$ ipython --no-banner

In [1]: import numpy as np

In [2]: from numpy import linalg as LA

In [3]: np.set_printoptions(suppress=True, linewidth=120)

In [4]: rd = lambda a: np.round(a, 3) + 0

In [5]: J = np.load("out18.npy")

In [6]: J
Out[6]: 
array([[ 2, -3, -2, -2, -1, -1],
       [ 2, -3,  2,  2, -3, -3],
       [ 2, -2,  1,  2, -3, -1],
       [-2,  2,  1, -3,  1, -1],
       [-2,  3, -3,  0, -2,  2],
       [ 0, -2, -3, -2,  0,  2]])

In [7]: np.trace(J)
Out[7]: np.int64(-3)

In [8]: (J + J.T) / 2
Out[8]: 
array([[ 2. , -0.5,  0. , -2. , -1.5, -0.5],
       [-0.5, -3. ,  0. ,  2. ,  0. , -2.5],
       [ 0. ,  0. ,  1. ,  1.5, -3. , -2. ],
       [-2. ,  2. ,  1.5, -3. ,  0.5, -1.5],
       [-1.5,  0. , -3. ,  0.5, -2. ,  1. ],
       [-0.5, -2.5, -2. , -1.5,  1. ,  2. ]])

In [9]: Y = LA.inv(J)

In [10]: rd(J @ Y)
Out[10]: 
array([[1., 0., 0., 0., 0., 0.],
       [0., 1., 0., 0., 0., 0.],
       [0., 0., 1., 0., 0., 0.],
       [0., 0., 0., 1., 0., 0.],
       [0., 0., 0., 0., 1., 0.],
       [0., 0., 0., 0., 0., 1.]])

In [11]: rd(LA.slogdet(J)[0])
Out[11]: np.float64(-1.0)

In [12]: np.allclose(Y, J.T)
Out[12]: False

In [13]: th = np.radians(60)

In [14]: R = np.eye(6)

In [15]: R[1, 1] = R[5, 5] = np.cos(th)

In [16]: R[1, 5], R[5, 1] = -np.sin(th), np.sin(th)

In [17]: rd(R)
Out[17]: 
array([[ 1.   ,  0.   ,  0.   ,  0.   ,  0.   ,  0.   ],
       [ 0.   ,  0.5  ,  0.   ,  0.   ,  0.   , -0.866],
       [ 0.   ,  0.   ,  1.   ,  0.   ,  0.   ,  0.   ],
       [ 0.   ,  0.   ,  0.   ,  1.   ,  0.   ,  0.   ],
       [ 0.   ,  0.   ,  0.   ,  0.   ,  1.   ,  0.   ],
       [ 0.   ,  0.866,  0.   ,  0.   ,  0.   ,  0.5  ]])

In [18]: Y = J @ R.T

In [19]: rd(LA.svd(J, compute_uv=False)), rd(LA.svd(Y, compute_uv=False))
Out[19]: 
(array([9.093, 6.129, 4.904, 3.181, 1.085, 0.636]),
 array([9.093, 6.129, 4.904, 3.181, 1.085, 0.636]))

In [20]: rd(Y)
Out[20]: 
array([[ 2.   , -0.634, -2.   , -2.   , -1.   , -3.098],
       [ 2.   ,  1.098,  2.   ,  2.   , -3.   , -4.098],
       [ 2.   , -0.134,  1.   ,  2.   , -3.   , -2.232],
       [-2.   ,  1.866,  1.   , -3.   ,  1.   ,  1.232],
       [-2.   , -0.232, -3.   ,  0.   , -2.   ,  3.598],
       [ 0.   , -2.732, -3.   , -2.   ,  0.   , -0.732]])
